In [1]: import numpy as np

In [2]: np.set_printoptions(precision=1, suppress=True, linewidth=160)

In [3]: def rnd(a):
   ...:     return np.round(a, 1) + 0
   ...: 

In [4]: A = np.array([[-4.3, 1.2, 4.1, 0.0, 0.8],
   ...:     [6.4, -0.4, 5.5, 6.6, 10.2],
   ...:     [3.3, -1.3, -0.4, -1.3, 4.9],
   ...:     [-9.5, -5.0, -1.7, -2.8, -7.1],
   ...:     [5.4, 0.0, 4.9, 3.0, 7.8],
   ...:     [-1.0, -0.1, 5.8, 5.5, 4.6],
   ...:     [5.0, -1.8, 2.0, 2.9, 7.2],
   ...:     [3.8, -4.9, -2.8, -0.8, 3.5],
   ...:     [-0.4, -2.3, 1.7, 1.8, 2.6],
   ...:     [7.6, -2.2, 3.2, 4.0, 8.8],
   ...:     [-4.8, -4.2, 1.2, 1.5, -1.9]])

In [5]: hat = A @ np.linalg.solve(A.T @ A, A.T)

In [6]: rnd(hat @ A[:, 4])
Out[6]: array([ 0.8, 10.2,  4.9, -7.1,  7.8,  4.6,  7.2,  3.5,  2.6,  8.8, -1.9])

In [7]: rnd(hat)
Out[7]: 
array([[ 0.6, -0.1,  0.3,  0.1,  0.2,  0.2,  0. , -0.2,  0.1, -0.1, -0.1],
       [-0.1,  0.4,  0. , -0.2,  0. ,  0.3,  0.2,  0. ,  0.1,  0.1,  0. ],
       [ 0.3,  0. ,  0.5,  0. ,  0. , -0.1,  0.2,  0.3,  0.1, -0.1, -0.2],
       [ 0.1, -0.2,  0. ,  0.6,  0. ,  0. , -0.1,  0.1,  0.1,  0. ,  0.4],
       [ 0.2,  0. ,  0. ,  0. ,  0.6, -0.1,  0. , -0.1, -0.1,  0.4,  0. ],
       [ 0.2,  0.3, -0.1,  0. , -0.1,  0.5,  0.1, -0.1,  0.2, -0.1,  0.1],
       [ 0. ,  0.2,  0.2, -0.1,  0. ,  0.1,  0.2,  0.2,  0.1,  0.1,  0. ],
       [-0.2,  0. ,  0.3,  0.1, -0.1, -0.1,  0.2,  0.5,  0.1,  0.1,  0.1],
       [ 0.1,  0.1,  0.1,  0.1, -0.1,  0.2,  0.1,  0.1,  0.1,  0. ,  0.1],
       [-0.1,  0.1, -0.1,  0. ,  0.4, -0.1,  0.1,  0.1,  0. ,  0.4,  0.1],
       [-0.1,  0. , -0.2,  0.4,  0. ,  0.1,  0. ,  0.1,  0.1,  0.1,  0.4]])

In [8]: rnd(np.diag(hat))
Out[8]: array([0.6, 0.4, 0.5, 0.6, 0.6, 0.5, 0.2, 0.5, 0.1, 0.4, 0.4])

In [9]: ev, vecs = np.linalg.eigvalsh(hat)
---------------------------------------------------------------------------
ValueError                                Traceback (most recent call last)
Cell In[9], line 1
----> 1 ev, vecs = np.linalg.eigvalsh(hat)

ValueError: too many values to unpack (expected 2)

In [10]: ev, vecs = np.linalg.eigh(hat)

In [11]: rnd(np.linalg.eigvalsh(hat + 2 * np.eye(11)))
Out[11]: array([2., 2., 2., 2., 2., 2., 3., 3., 3., 3., 3.])

In [12]: rnd(np.linalg.svd(hat, compute_uv=False))
Out[12]: array([1., 1., 1., 1., 1., 0., 0., 0., 0., 0., 0.])

In [13]: (ev > 1e-8).sum(), (ev < -1e-8).sum()
Out[13]: (np.int64(5), np.int64(0))

In [14]: Xc = (A - A.mean(axis=0)) / A.std(axis=0)

In [15]: np.argwhere(np.abs(Xc) > 2)
Out[15]: 
array([[3, 0],
       [3, 4]])

In [16]: c = np.linalg.lstsq(np.delete(Xc, 4, axis=1), Xc[:, 4])[0]

In [17]: np.abs(c).argmax()
Out[17]: np.int64(0)

In [18]: rnd(c)
Out[18]: array([ 0.7,  0.3, -0.2,  0.4])

In [19]: x = np.array([1, 0, 3, 2, 1])

In [20]: y = A @ x

In [21]: rnd(np.linalg.solve(A.T @ A, A.T @ y))
Out[21]: array([1., 0., 3., 2., 1.])

In [22]: rnd(np.linalg.pinv(A) @ A)
Out[22]: 
array([[1., 0., 0., 0., 0.],
       [0., 1., 0., 0., 0.],
       [0., 0., 1., 0., 0.],
       [0., 0., 0., 1., 0.],
       [0., 0., 0., 0., 1.]])

In [23]: rng = np.random.default_rng(49)

In [24]: y = y + 0.1 * rng.normal(size=11)

In [25]: rnd(y)
Out[25]: array([  8.9,  46.4,   4.4, -27.5,  33.9,  32. ,  23.9,  -2.9,  10.9,  33.8,  -0.1])

In [26]: c, *_ = np.linalg.lstsq(A, y)

In [27]: rnd(A.T @ (y - A @ c))
Out[27]: array([0., 0., 0., 0., 0.])

In [28]: c.round()
Out[28]: array([1., 0., 3., 2., 1.])

In [29]: [round(float(np.linalg.norm(np.linalg.solve(A.T @ A + lam * np.eye(5), A.T @ y))), 2) for lam in (0, 1, 10, 100)]
Out[29]: [3.86, 3.73, 3.5, 2.81]

In [30]: theta = np.radians(36)

In [31]: Rm = np.eye(5)

In [32]: Rm[2, 2] = Rm[3, 3] = np.cos(theta)

In [33]: Rm[2, 3], Rm[3, 2] = -np.sin(theta), np.sin(theta)

In [34]: rnd(Rm)
Out[34]: 
array([[ 1. ,  0. ,  0. ,  0. ,  0. ],
       [ 0. ,  1. ,  0. ,  0. ,  0. ],
       [ 0. ,  0. ,  0.8, -0.6,  0. ],
       [ 0. ,  0. ,  0.6,  0.8,  0. ],
       [ 0. ,  0. ,  0. ,  0. ,  1. ]])

In [35]: M2 = A @ Rm.T

In [36]: rnd(np.linalg.svd(A, compute_uv=False)), rnd(np.linalg.svd(M2, compute_uv=False))
Out[36]: (array([28.4, 12.3,  9.4,  3.9,  1.5]), array([28.4, 12.3,  9.4,  3.9,  1.5]))

In [37]: np.allclose(np.linalg.norm(A, axis=1), np.linalg.norm(M2, axis=1))
Out[37]: True

In [38]: rnd(np.linalg.det(Rm)), rnd(np.trace(Rm))
Out[38]: (np.float64(1.0), np.float64(4.6))

In [39]: rnd(M2)
Out[39]: 
array([[-4.3,  1.2,  3.3,  2.4,  0.8],
       [ 6.4, -0.4,  0.6,  8.6, 10.2],
       [ 3.3, -1.3,  0.4, -1.3,  4.9],
       [-9.5, -5. ,  0.3, -3.3, -7.1],
       [ 5.4,  0. ,  2.2,  5.3,  7.8],
       [-1. , -0.1,  1.5,  7.9,  4.6],
       [ 5. , -1.8, -0.1,  3.5,  7.2],
       [ 3.8, -4.9, -1.8, -2.3,  3.5],
       [-0.4, -2.3,  0.3,  2.5,  2.6],
       [ 7.6, -2.2,  0.2,  5.1,  8.8],
       [-4.8, -4.2,  0.1,  1.9, -1.9]])

In [40]: rnd(np.abs(M2 - A).max(axis=0))
Out[40]: array([0. , 0. , 4.9, 2.4, 0. ])

In [41]: feats = np.load("run9.npy")

In [42]: feats
Out[42]: 
array([[ 1,  0, -1, -1,  2],
       [ 0, -2,  2,  1, -1],
       [-2,  1,  1, -1,  0],
       [ 0,  0,  1,  1, -1]])

In [43]: x = np.array([-3, -3, 3, -2, 3])

In [44]: h = np.maximum(feats @ x, 0)

In [45]: feats.T @ h
Out[45]: array([-14,  -6,  20,  -3,  -3])

In [46]: np.maximum(feats @ x, 0) - np.maximum(-feats @ x, 0)
Out[46]: array([ 2,  7,  8, -2])

In [47]: feats * (h > 1e-9)[:, None]
Out[47]: 
array([[ 1,  0, -1, -1,  2],
       [ 0, -2,  2,  1, -1],
       [-2,  1,  1, -1,  0],
       [ 0,  0,  0,  0,  0]])

In [48]: np.maximum(feats @ (3 * x), 0)
Out[48]: array([ 6, 21, 24,  0])

In [49]: r0 = np.array([-8, 7, -1])

In [50]: np.array([np.convolve(row, r0, "same") for row in feats])
Out[50]: 
array([[  7,   7,   1, -22,  15],
       [ 16, -30,   8,  13,  -8],
       [-22,   1,  14,  -8,   1],
       [  0,  -8,  -1,  14,  -8]])

In [51]: np.correlate(feats[1], feats[2], "full")
Out[51]: array([ 0,  0,  2, -4, -1,  8, -4, -3,  2])

In [52]: np.convolve(feats[1], r0)
Out[52]: array([  0,  16, -30,   8,  13,  -8,   1])

In [53]: M2 = feats[0, 0] * feats[1:] - np.outer(feats[1:, 0], feats[0])

In [54]: M2
Out[54]: 
array([[ 0, -2,  2,  1, -1],
       [ 0,  1, -1, -3,  4],
       [ 0,  0,  1,  1, -1]])

In [55]: np.linalg.matrix_rank(M2), np.linalg.matrix_rank(feats)
Out[55]: (np.int64(3), np.int64(4))

In [56]: feats[:, 0] / feats[0, 0]
Out[56]: array([ 1.,  0., -2.,  0.])
